$ ipython --no-banner

In [1]: import numpy as np

In [2]: np.set_printoptions(suppress=True, linewidth=140)

In [3]: rng = np.random.default_rng(4332)

In [4]: M = np.eye(10, dtype=int)[rng.permutation(10)] * np.array([1, 0, 2, -1, -1, 3, -3, -1, -1, -3])

In [5]: M
Out[5]: 
array([[ 0,  0,  0,  0,  0,  0, -3,  0,  0,  0],
       [ 0,  0,  0,  0,  0,  0,  0,  0, -1,  0],
       [ 0,  0,  0,  0, -1,  0,  0,  0,  0,  0],
       [ 0,  0,  0,  0,  0,  0,  0, -1,  0,  0],
       [ 0,  0,  0, -1,  0,  0,  0,  0,  0,  0],
       [ 0,  0,  0,  0,  0,  3,  0,  0,  0,  0],
       [ 0,  0,  2,  0,  0,  0,  0,  0,  0,  0],
       [ 1,  0,  0,  0,  0,  0,  0,  0,  0,  0],
       [ 0,  0,  0,  0,  0,  0,  0,  0,  0, -3],
       [ 0,  0,  0,  0,  0,  0,  0,  0,  0,  0]])

In [6]: Uu, sigma, VT = np.linalg.svd(M)

In [7]: evecs = VT[:(sigma > 1e-8).sum()]

In [8]: vec = M[1] + -3 * M[9] + rng.integers(2) * np.eye(10)[5]

In [9]: vec
Out[9]: array([ 0.,  0.,  0.,  0.,  0.,  1.,  0.,  0., -1.,  0.])

In [10]: np.linalg.matrix_rank(np.vstack([M, vec]))
Out[10]: np.int64(9)

In [11]: round(np.linalg.norm(vec - evecs.T @ evecs @ vec), 3)
Out[11]: np.float64(0.0)

In [12]: evecs.T @ evecs
Out[12]: 
array([[1., 0., 0., 0., 0., 0., 0., 0., 0., 0.],
       [0., 0., 0., 0., 0., 0., 0., 0., 0., 0.],
       [0., 0., 1., 0., 0., 0., 0., 0., 0., 0.],
       [0., 0., 0., 1., 0., 0., 0., 0., 0., 0.],
       [0., 0., 0., 0., 1., 0., 0., 0., 0., 0.],
       [0., 0., 0., 0., 0., 1., 0., 0., 0., 0.],
       [0., 0., 0., 0., 0., 0., 1., 0., 0., 0.],
       [0., 0., 0., 0., 0., 0., 0., 1., 0., 0.],
       [0., 0., 0., 0., 0., 0., 0., 0., 1., 0.],
       [0., 0., 0., 0., 0., 0., 0., 0., 0., 1.]])

In [13]: (np.linalg.matrix_power((M != 0) + (M.T != 0) + np.eye(10), 10) > 0).astype(int)
Out[13]: 
array([[1, 0, 1, 1, 1, 0, 1, 1, 0, 0],
       [0, 1, 0, 0, 0, 0, 0, 0, 1, 1],
       [1, 0, 1, 1, 1, 0, 1, 1, 0, 0],
       [1, 0, 1, 1, 1, 0, 1, 1, 0, 0],
       [1, 0, 1, 1, 1, 0, 1, 1, 0, 0],
       [0, 0, 0, 0, 0, 1, 0, 0, 0, 0],
       [1, 0, 1, 1, 1, 0, 1, 1, 0, 0],
       [1, 0, 1, 1, 1, 0, 1, 1, 0, 0],
       [0, 1, 0, 0, 0, 0, 0, 0, 1, 1],
       [0, 1, 0, 0, 0, 0, 0, 0, 1, 1]])

In [14]: np.round(np.linalg.det(M), 3)
Out[14]: np.float64(0.0)

In [15]: M @ M
Out[15]: 
array([[ 0,  0, -6,  0,  0,  0,  0,  0,  0,  0],
       [ 0,  0,  0,  0,  0,  0,  0,  0,  0,  3],
       [ 0,  0,  0,  1,  0,  0,  0,  0,  0,  0],
       [-1,  0,  0,  0,  0,  0,  0,  0,  0,  0],
       [ 0,  0,  0,  0,  0,  0,  0,  1,  0,  0],
       [ 0,  0,  0,  0,  0,  9,  0,  0,  0,  0],
       [ 0,  0,  0,  0, -2,  0,  0,  0,  0,  0],
       [ 0,  0,  0,  0,  0,  0, -3,  0,  0,  0],
       [ 0,  0,  0,  0,  0,  0,  0,  0,  0,  0],
       [ 0,  0,  0,  0,  0,  0,  0,  0,  0,  0]])

In [16]: np.round(np.sort(np.linalg.eigvals(M).real), 3)
Out[16]: array([-1.348, -0.674, -0.674,  0.   ,  0.   ,  0.   ,  0.674,  0.674,  1.348,  3.   ])

In [17]: np.trace(M)
Out[17]: np.int64(3)

In [18]: round(np.linalg.det(M), 3)
Out[18]: np.float64(0.0)

In [19]: M @ M
Out[19]: 
array([[ 0,  0, -6,  0,  0,  0,  0,  0,  0,  0],
       [ 0,  0,  0,  0,  0,  0,  0,  0,  0,  3],
       [ 0,  0,  0,  1,  0,  0,  0,  0,  0,  0],
       [-1,  0,  0,  0,  0,  0,  0,  0,  0,  0],
       [ 0,  0,  0,  0,  0,  0,  0,  1,  0,  0],
       [ 0,  0,  0,  0,  0,  9,  0,  0,  0,  0],
       [ 0,  0,  0,  0, -2,  0,  0,  0,  0,  0],
       [ 0,  0,  0,  0,  0,  0, -3,  0,  0,  0],
       [ 0,  0,  0,  0,  0,  0,  0,  0,  0,  0],
       [ 0,  0,  0,  0,  0,  0,  0,  0,  0,  0]])

In [20]: (M - M.T) / 2
Out[20]: 
array([[ 0. ,  0. ,  0. ,  0. ,  0. ,  0. , -1.5, -0.5,  0. ,  0. ],
       [ 0. ,  0. ,  0. ,  0. ,  0. ,  0. ,  0. ,  0. , -0.5,  0. ],
       [ 0. ,  0. ,  0. ,  0. , -0.5,  0. , -1. ,  0. ,  0. ,  0. ],
       [ 0. ,  0. ,  0. ,  0. ,  0.5,  0. ,  0. , -0.5,  0. ,  0. ],
       [ 0. ,  0. ,  0.5, -0.5,  0. ,  0. ,  0. ,  0. ,  0. ,  0. ],
       [ 0. ,  0. ,  0. ,  0. ,  0. ,  0. ,  0. ,  0. ,  0. ,  0. ],
       [ 1.5,  0. ,  1. ,  0. ,  0. ,  0. ,  0. ,  0. ,  0. ,  0. ],
       [ 0.5,  0. ,  0. ,  0.5,  0. ,  0. ,  0. ,  0. ,  0. ,  0. ],
       [ 0. ,  0.5,  0. ,  0. ,  0. ,  0. ,  0. ,  0. ,  0. , -1.5],
       [ 0. ,  0. ,  0. ,  0. ,  0. ,  0. ,  0. ,  0. ,  1.5,  0. ]])

In [21]: (M + M.T) / 2
Out[21]: 
array([[ 0. ,  0. ,  0. ,  0. ,  0. ,  0. , -1.5,  0.5,  0. ,  0. ],
       [ 0. ,  0. ,  0. ,  0. ,  0. ,  0. ,  0. ,  0. , -0.5,  0. ],
       [ 0. ,  0. ,  0. ,  0. , -0.5,  0. ,  1. ,  0. ,  0. ,  0. ],
       [ 0. ,  0. ,  0. ,  0. , -0.5,  0. ,  0. , -0.5,  0. ,  0. ],
       [ 0. ,  0. , -0.5, -0.5,  0. ,  0. ,  0. ,  0. ,  0. ,  0. ],
       [ 0. ,  0. ,  0. ,  0. ,  0. ,  3. ,  0. ,  0. ,  0. ,  0. ],
       [-1.5,  0. ,  1. ,  0. ,  0. ,  0. ,  0. ,  0. ,  0. ,  0. ],
       [ 0.5,  0. ,  0. , -0.5,  0. ,  0. ,  0. ,  0. ,  0. ,  0. ],
       [ 0. , -0.5,  0. ,  0. ,  0. ,  0. ,  0. ,  0. ,  0. , -1.5],
       [ 0. ,  0. ,  0. ,  0. ,  0. ,  0. ,  0. ,  0. , -1.5,  0. ]])

In [22]: np.linalg.matrix_power(M, 2)
Out[22]: 
array([[ 0,  0, -6,  0,  0,  0,  0,  0,  0,  0],
       [ 0,  0,  0,  0,  0,  0,  0,  0,  0,  3],
       [ 0,  0,  0,  1,  0,  0,  0,  0,  0,  0],
       [-1,  0,  0,  0,  0,  0,  0,  0,  0,  0],
       [ 0,  0,  0,  0,  0,  0,  0,  1,  0,  0],
       [ 0,  0,  0,  0,  0,  9,  0,  0,  0,  0],
       [ 0,  0,  0,  0, -2,  0,  0,  0,  0,  0],
       [ 0,  0,  0,  0,  0,  0, -3,  0,  0,  0],
       [ 0,  0,  0,  0,  0,  0,  0,  0,  0,  0],
       [ 0,  0,  0,  0,  0,  0,  0,  0,  0,  0]])
